$ python3 -q
>>> import numpy as np
>>> np.set_printoptions(precision=1, suppress=True, linewidth=120, floatmode="fixed")
>>> rng = np.random.default_rng(1490)
>>> m1 = (rng.random((4, 4)) < 0.3) + np.eye(4)
>>> m1 /= m1.sum(axis=1, keepdims=True)
>>> m1
array([[1.0, 0.0, 0.0, 0.0],
       [0.2, 0.5, 0.2, 0.0],
       [0.0, 0.0, 1.0, 0.0],
       [0.0, 0.0, 0.0, 1.0]])
>>> A2 = m1 / np.sqrt((m1 ** 2).mean(axis=1, keepdims=True))
>>> A2[2]
array([0.0, 0.0, 2.0, 0.0])
>>> np.linalg.matrix_rank(A2) == np.linalg.matrix_rank(m1)
np.True_
>>> K = np.load("block14.npy")
>>> K
array([[70,  1,  3],
       [ 2, 40,  3],
       [ 0,  2, 31]])
>>> vals, evecs = np.linalg.eig(K)
>>> np.round(K @ evecs[:, 0] - vals[0] * evecs[:, 0], 1) + 0
array([0.0, 0.0, 0.0])
>>> np.round(np.sort(np.linalg.eigvals(np.linalg.inv(K))), 1) + 0
array([0.0, 0.0, 0.0])
>>> np.sort(np.linalg.eigvals(K.T))
array([30.4, 40.5, 70.1])
>>> np.sort(np.linalg.eigvals(K @ K))
array([ 924.4, 1641.8, 4910.8])
>>> P = np.triu(np.array([[1, 3, 1], [3, 1, 0], [3, 3, 2]]), 1) + np.eye(3)
>>> A2 = P @ K @ np.linalg.inv(P)
>>> np.linalg.matrix_rank(A2)
np.int64(3)
>>> np.round(np.linalg.det(A2), 1)
np.float64(86330.0)
>>> np.poly(A2)
array([     1.0,   -141.0,   6202.0, -86330.0])
>>> P @ K - K @ P
array([[  6.0, -88.0, -30.0],
       [  0.0,  -6.0,  -2.0],
       [  0.0,   0.0,   0.0]])
>>> np.trace(A2), np.trace(K)
(np.float64(141.0), np.int64(141))
>>> Q = K.astype(float).copy()
>>> for j in range(3):
...     Q[:, j] -= Q[:, :j] @ (Q[:, :j].T @ Q[:, j])
...     Q[:, j] /= np.linalg.norm(Q[:, j])
... 
>>> np.round(Q.T @ Q, 1) + 0
array([[1.0, 0.0, 0.0],
       [0.0, 1.0, 0.0],
       [0.0, 0.0, 1.0]])
>>> np.round(Q.T @ K, 1) + 0
array([[70.0,  2.1,  3.1],
       [ 0.0, 40.0,  4.5],
       [ 0.0,  0.0, 30.8]])
>>> Q.round(1) + 0
array([[1.0, 0.0, 0.0],
       [0.0, 1.0, 0.0],
       [0.0, 0.0, 1.0]])
>>> C = np.array([[2, 3, 2], [2, 2, 0], [1, 1, 0]])
>>> M = (rng.random((26, 3)) < 0.25) @ C
>>> M
array([[2, 3, 2],
       [4, 5, 2],
       [2, 3, 2],
       [2, 3, 2],
       [1, 1, 0],
       [2, 3, 2],
       [2, 3, 2],
       [2, 3, 2],
       [1, 1, 0],
       [4, 5, 2],
       [3, 4, 2],
       [0, 0, 0],
       [0, 0, 0],
       [0, 0, 0],
       [2, 2, 0],
       [3, 4, 2],
       [2, 3, 2],
       [1, 1, 0],
       [1, 1, 0],
       [0, 0, 0],
       [2, 2, 0],
       [2, 2, 0],
       [2, 2, 0],
       [5, 6, 2],
       [2, 2, 0],
       [0, 0, 0]])
>>> # row 2 repeats row 0
>>> labels = M[:, 2] > np.median(M[:, 2])
>>> u = M[labels].mean(axis=0) - M[~labels].mean(axis=0)
>>> np.argsort(-np.abs(u).round(6), kind="stable")
array([1, 2, 0])
>>> labels.astype(int)
array([1, 1, 1, 1, 0, 1, 1, 1, 0, 1, 1, 0, 0, 0, 0, 1, 1, 0, 0, 0, 0, 0, 0, 1, 0, 0])
>>> (((M - M.mean(axis=0)) @ u > 0) == labels).mean()
np.float64(1.0)
>>> np.abs(np.diag(np.linalg.qr(M)[1])) > 1e-9
array([ True,  True, False])
>>> np.linalg.lstsq(M[:-1].T, M[-1])[2]
np.int32(2)
>>> try:
...     np.linalg.inv(M)
... except np.linalg.LinAlgError as e:
...     print(e)
... 
Last 2 dimensions of the array must be square
>>> np.allclose(M[:-1].T @ np.linalg.lstsq(M[:-1].T, M[-1])[0], M[-1])
True
>>> mat = np.load("layer8.npy")
>>> mat
array([[3, 3, 7, 5],
       [5, 3, 3, 7],
       [7, 5, 3, 3],
       [3, 7, 5, 3]])
>>> Uu, sigma, vt = np.linalg.svd(mat, full_matrices=False)
>>> np.round(Uu.T @ Uu, 1) + 0
array([[1.0, 0.0, 0.0, 0.0],
       [0.0, 1.0, 0.0, 0.0],
       [0.0, 0.0, 1.0, 0.0],
       [0.0, 0.0, 0.0, 1.0]])
>>> Uu.shape, sigma.shape, vt.shape
((4, 4), (4,), (4, 4))
>>> np.cumsum(sigma ** 2) / np.sum(sigma ** 2)
array([0.9, 0.9, 1.0, 1.0])
>>> J = np.triu(rng.random((4, 4)) < 0.6, 1).astype(int)
>>> J = J + J.T
>>> J
array([[0, 1, 0, 1],
       [1, 0, 0, 1],
       [0, 0, 0, 1],
       [1, 1, 1, 0]])
>>> # symmetric
>>> vals, evecs = np.linalg.eig(J)
>>> np.sort(np.linalg.eigvals(J @ J))
array([0.1, 1.0, 2.2, 4.7])
>>> vals
array([ 2.2,  0.3, -1.0, -1.5])
>>> mat @ np.ones(4)
array([18.0, 18.0, 18.0, 18.0])
>>> (mat @ mat)[0]
array([88, 88, 76, 72])
>>> np.fft.fft(mat[0])
array([18.0+0.0j, -4.0+2.0j,  2.0+0.0j, -4.0-2.0j])
>>> np.sort(np.abs(np.fft.fft(mat[0]))), np.sort(np.linalg.svd(mat, compute_uv=False))
(array([ 2.0,  4.5,  4.5, 18.0]), array([ 2.0,  4.5,  4.5, 18.0]))
>>> np.allclose(mat @ mat.T, mat.T @ mat)
True
>>> E = np.load("run14.npy")
>>> E
array([[0.5, 0.5, 0.0, 0.0],
       [0.0, 1.0, 0.0, 0.0],
       [0.0, 0.0, 0.5, 0.5],
       [0.2, 0.2, 0.0, 0.5]])
>>> Xs = M - M.mean(axis=0)
>>> evecs = np.linalg.svd(Xs)[2][:2]
>>> A2 = Xs - Xs @ evecs.T @ evecs
>>> np.linalg.norm(A2, axis=1).round(6).argmax()
np.int64(0)
>>> np.round(A2.std(axis=0), 1) + 0
array([0.0, 0.0, 0.0])
>>> np.diag(evecs.T @ evecs)
array([0.6, 0.6, 0.9])
>>> round(np.linalg.norm(A2) / np.linalg.norm(Xs), 1)
np.float64(0.0)
>>> (Xs @ evecs.T).std(axis=0)
array([2.2, 0.6])
>>> x0 = np.array([3, 7, 4])
>>> target = K @ x0
>>> coef, lr = np.zeros(3), 1 / np.linalg.norm(K, 2) ** 2
>>> for i in range(8):
...     coef -= lr * K.T @ (K @ coef - target)
...     if i % 2 == 0: print(i, round(np.linalg.norm(K @ coef - target), 1))
... 
0 210.4
2 96.4
4 45.6
6 22.8
>>> round(float(np.linalg.cond(K)), 1)
2.3
>>> coef
array([3.0, 6.8, 3.6])
>>> x0 = np.array([0, -1, 1, 0])
>>> (E * x0).sum(axis=1)
array([-0.5, -1.0,  0.5, -0.2])
>>> E @ (2 * x0)
array([-1.0, -2.0,  1.0, -0.5])
>>> E * x0
array([[ 0.0, -0.5,  0.0,  0.0],
       [ 0.0, -1.0,  0.0,  0.0],
       [ 0.0, -0.0,  0.5,  0.0],
       [ 0.0, -0.2,  0.0,  0.0]])
>>> np.sign((E @ x0).round(6))
array([-1.0, -1.0,  1.0, -1.0])
>>> np.linalg.norm(E @ x0) <= np.linalg.norm(E, 2) * np.linalg.norm(x0) + 1e-9
np.True_
>>> F = np.loadtxt("data.csv", delimiter=",")
>>> F
array([[ 1.0, -2.0,  4.0],
       [ 1.0, -1.0,  1.0],
       [ 1.0,  0.0,  0.0]])
>>> np.einsum("ij,ji->", F, F)
np.float64(6.0)
>>> round(np.linalg.det(F.T), 1)
np.float64(2.0)
>>> np.einsum("ii->", F)
np.float64(0.0)
>>> np.kron(np.eye(2, dtype=int), F)
array([[ 1.0, -2.0,  4.0,  0.0, -0.0,  0.0],
       [ 1.0, -1.0,  1.0,  0.0, -0.0,  0.0],
       [ 1.0,  0.0,  0.0,  0.0,  0.0,  0.0],
       [ 0.0, -0.0,  0.0,  1.0, -2.0,  4.0],
       [ 0.0, -0.0,  0.0,  1.0, -1.0,  1.0],
       [ 0.0,  0.0,  0.0,  1.0,  0.0,  0.0]])
>>> round(float(np.linalg.eigvals(F).sum().real), 1)
0.0
>>> round(np.linalg.det(F[::-1]), 1)
np.float64(-2.0)
>>> np.linalg.norm(F, axis=1).argmax()
np.int64(0)
>>> F[0] @ F[1]
np.float64(7.0)
>>> np.round(np.linalg.norm(F[0], 1), 1), round(np.linalg.norm(F[0], np.inf), 1)
(np.float64(7.0), np.float64(4.0))
>>> x0 = np.array([2, 1, 2])
>>> target = F @ x0
>>> coef, lr = np.zeros(3), 1 / np.linalg.norm(F, 2) ** 2
>>> for i in range(300):
...     coef -= lr * F.T @ (F @ coef - target)
...     if i % 50 == 0: print(i, round(np.linalg.norm(F @ coef - target), 1))
... 
0 1.5
50 0.6
100 0.4
150 0.3
200 0.3
250 0.2
>>> round(np.linalg.cond(F), 1)
np.float64(13.9)
>>> Q, Rm = np.linalg.qr(F)
>>> Q.round(1) + 0
array([[-0.6,  0.7,  0.4],
       [-0.6,  0.0, -0.8],
       [-0.6, -0.7,  0.4]])
>>> np.trace(Q @ Q.T)
np.float64(3.0)
>>> Rm
array([[-1.7,  1.7, -2.9],
       [ 0.0, -1.4,  2.8],
       [ 0.0,  0.0,  0.8]])
>>> round(abs(Rm[0, 0]), 1), round(float(np.linalg.norm(F[:, 0])), 1)
(np.float64(1.7), 1.7)
>>> np.round(Q.T @ Q, 1) + 0
array([[1.0, 0.0, 0.0],
       [0.0, 1.0, 0.0],
       [0.0, 0.0, 1.0]])
